$ ipython --no-banner

In [1]: import numpy as np

In [2]: import numpy.linalg as la

In [3]: np.set_printoptions(suppress=True, linewidth=120)

In [4]: mat = np.array([[-6, -12, -6, -12],
   ...:     [-9, -15, -9, -15],
   ...:     [0, 0, -6, -12],
   ...:     [0, 0, -9, -15]])

In [5]: U, sigma, vt = la.svd(mat)

In [6]: sigma.round(2)
Out[6]: array([35.65, 13.62,  1.32,  0.5 ])

In [7]: np.argmax(sigma[:-1] / (sigma[1:] + 1e-6)) + 1
Out[7]: np.int64(2)

In [8]: Y = U[:, :2] @ np.diag(sigma[:2]) @ vt[:2]

In [9]: la.matrix_rank(mat, rtol=0.05)
Out[9]: np.int64(2)

In [10]: round(la.norm(mat - Y, 2), 2), np.round(sigma[2], 2)
Out[10]: (np.float64(1.32), np.float64(1.32))

In [11]: np.round(np.abs(mat - Y).max(), 2)
Out[11]: np.float64(0.57)

In [12]: round(float(la.norm(mat - Y) / la.norm(mat)), 2)
Out[12]: 0.04

In [13]: Y.round(2) + 0
Out[13]: 
array([[ -6.57, -11.68,  -6.57, -11.68],
       [ -8.57, -15.24,  -8.57, -15.24],
       [  0.  ,   0.  ,  -6.57, -11.68],
       [  0.  ,   0.  ,  -8.57, -15.24]])

In [14]: A = np.diag(np.array([5, 6, -4, -5, 6, 7])) + 3 * np.eye(6, k=1) + 3 * np.eye(6, k=-1)

In [15]: A
Out[15]: 
array([[ 5.,  3.,  0.,  0.,  0.,  0.],
       [ 3.,  6.,  3.,  0.,  0.,  0.],
       [ 0.,  3., -4.,  3.,  0.,  0.],
       [ 0.,  0.,  3., -5.,  3.,  0.],
       [ 0.,  0.,  0.,  3.,  6.,  3.],
       [ 0.,  0.,  0.,  0.,  3.,  7.]])

In [16]: ev, evecs = la.eigh(A)

In [17]: np.round(evecs.T @ evecs, 2) + 0
Out[17]: 
array([[1., 0., 0., 0., 0., 0.],
       [0., 1., 0., 0., 0., 0.],
       [0., 0., 1., 0., 0., 0.],
       [0., 0., 0., 1., 0., 0.],
       [0., 0., 0., 0., 1., 0.],
       [0., 0., 0., 0., 0., 1.]])

In [18]: np.round(evecs.T @ A @ evecs, 2) + 0
Out[18]: 
array([[-8.2 ,  0.  ,  0.  ,  0.  ,  0.  ,  0.  ],
       [ 0.  , -2.65,  0.  ,  0.  ,  0.  ,  0.  ],
       [ 0.  ,  0.  ,  2.96,  0.  ,  0.  ,  0.  ],
       [ 0.  ,  0.  ,  0.  ,  4.08,  0.  ,  0.  ],
       [ 0.  ,  0.  ,  0.  ,  0.  ,  8.98,  0.  ],
       [ 0.  ,  0.  ,  0.  ,  0.  ,  0.  ,  9.83]])

In [19]: ev.round(2)
Out[19]: array([-8.2 , -2.65,  2.96,  4.08,  8.98,  9.83])

In [20]: np.unique(ev.round(6) + 0, return_counts=True)[1]
Out[20]: array([1, 1, 1, 1, 1, 1])

In [21]: np.round(la.svd(A, compute_uv=False), 2)
Out[21]: array([9.83, 8.98, 8.2 , 4.08, 2.96, 2.65])

In [22]: round(ev.sum(), 2), np.trace(A)
Out[22]: (np.float64(15.0), np.float64(15.0))

In [23]: np.round(la.eigvalsh(A @ A), 2)
Out[23]: array([ 7.01,  8.79, 16.63, 67.31, 80.64, 96.63])

In [24]: U, sigma, vt = la.svd(A, full_matrices=False)

In [25]: np.round(vt @ vt.T, 2) + 0
Out[25]: 
array([[1., 0., 0., 0., 0., 0.],
       [0., 1., 0., 0., 0., 0.],
       [0., 0., 1., 0., 0., 0.],
       [0., 0., 0., 1., 0., 0.],
       [0., 0., 0., 0., 1., 0.],
       [0., 0., 0., 0., 0., 1.]])

In [26]: np.round(U.T @ A @ vt.T, 2) + 0
Out[26]: 
array([[9.83, 0.  , 0.  , 0.  , 0.  , 0.  ],
       [0.  , 8.98, 0.  , 0.  , 0.  , 0.  ],
       [0.  , 0.  , 8.2 , 0.  , 0.  , 0.  ],
       [0.  , 0.  , 0.  , 4.08, 0.  , 0.  ],
       [0.  , 0.  , 0.  , 0.  , 2.96, 0.  ],
       [0.  , 0.  , 0.  , 0.  , 0.  , 2.65]])

In [27]: np.round(np.cumsum(sigma ** 2) / np.sum(sigma ** 2), 2)
Out[27]: array([0.35, 0.64, 0.88, 0.94, 0.97, 1.  ])

In [28]: np.allclose(U * sigma @ vt, A)
Out[28]: True

In [29]: np.round(U.T @ U, 2) + 0
Out[29]: 
array([[1., 0., 0., 0., 0., 0.],
       [0., 1., 0., 0., 0., 0.],
       [0., 0., 1., 0., 0., 0.],
       [0., 0., 0., 1., 0., 0.],
       [0., 0., 0., 0., 1., 0.],
       [0., 0., 0., 0., 0., 1.]])
